% ipython --no-banner

In [1]: import numpy as np

In [2]: from numpy import linalg as LA

In [3]: np.set_printoptions(precision=2, suppress=True, linewidth=200, sign=" ")

In [4]: def rd(a):
   ...:     return np.round(a, 2) + 0
   ...: 

In [5]: A = np.load("mat.npy")

In [6]: print(A)
[[ 0.  7.  3.  8.]
 [ 7.  0.  0.  0.]
 [ 3.  0.  0.  0.]
 [ 8.  0.  0.  0.]]

In [7]: M2 = A / np.sqrt((A ** 2).mean(axis=1, keepdims=True))

In [8]: print(LA.matrix_rank(M2) == LA.matrix_rank(A))
True

In [9]: print(LA.matrix_rank(A - A.mean(axis=1, keepdims=True)))
2

In [10]: left, sv, vt = LA.svd(A)

In [11]: print(np.argmax(sv[:-1] / (sv[1:] + 1e-6)) + 1)
2

In [12]: M2 = left[:, :2] @ np.diag(sv[:2]) @ vt[:2]

In [13]: print(rd(M2))
[[ 0.  7.  3.  8.]
 [ 7.  0.  0.  0.]
 [ 3.  0.  0.  0.]
 [ 8.  0.  0.  0.]]

In [14]: print(LA.matrix_rank(M2))
2

In [15]: rng = np.random.default_rng(99)

In [16]: M2 = A + rng.integers(-2, 3, (4, 2)) @ rng.integers(-2, 3, (2, 4))

In [17]: print(M2)
[[ 4.  9.  1.  8.]
 [ 9.  1. -1.  0.]
 [-1. -2.  2.  0.]
 [14.  0.  2.  0.]]

In [18]: print(np.abs(M2 - A).sum(axis=1))
[ 8.  4.  8.  8.]

In [19]: print(rd(LA.svd(M2 - A, compute_uv=False)))
[ 8.82  4.02  0.    0.  ]

In [20]: print(rd(LA.eigvalsh(A).min()))
-11.05

In [21]: print([round(float(LA.det(A[:i, :i])), 2) + 0 for i in range(1, 5)])
[0.0, -49.0, 0.0, 0.0]

In [22]: W0 = np.loadtxt("data.csv", delimiter=",")

In [23]: print(W0)
[[ 1.  0.  0.  0.  0.  0.]
 [ 0.  1.  0.  0.  0.  0.]
 [ 0.  0.  3.  0.  0.  0.]
 [ 0.  0.  0.  3.  0.  0.]
 [ 0.  0.  0.  0.  1.  0.]
 [ 0.  0.  0.  0.  0.  1.]]

In [24]: labels = rng.permutation(6)

In [25]: M2 = W0[:, labels] * rng.choice([-1, 1], 6)

In [26]: print(M2)
[[-0. -1.  0. -0. -0. -0.]
 [-0. -0.  0. -1. -0. -0.]
 [-0. -0.  3. -0. -0. -0.]
 [-0. -0.  0. -0. -3. -0.]
 [-0. -0.  0. -0. -0. -1.]
 [-1. -0.  0. -0. -0. -0.]]

In [27]: left, _, vt = LA.svd(W0.T @ M2)

In [28]: print(labels)
[ 5  0  2  1  3  4]

In [29]: print(rd(LA.lstsq(W0, M2)[0]))
[[ 0. -1.  0.  0.  0.  0.]
 [ 0.  0.  0. -1.  0.  0.]
 [ 0.  0.  1.  0.  0.  0.]
 [ 0.  0.  0.  0. -1.  0.]
 [ 0.  0.  0.  0.  0. -1.]
 [-1.  0.  0.  0.  0.  0.]]

In [30]: labels = rng.permutation(6)

In [31]: print(labels)
[ 1  4  5  2  3  0]

In [32]: M2 = W0[labels][:, labels]

In [33]: print(np.diag(M2))
[ 1.  1.  1.  3.  3.  1.]

In [34]: print(np.trace(M2))
10.0

In [35]: print(np.allclose(M2, W0))
False

In [36]: print(M2)
[[ 1.  0.  0.  0.  0.  0.]
 [ 0.  1.  0.  0.  0.  0.]
 [ 0.  0.  1.  0.  0.  0.]
 [ 0.  0.  0.  3.  0.  0.]
 [ 0.  0.  0.  0.  3.  0.]
 [ 0.  0.  0.  0.  0.  1.]]
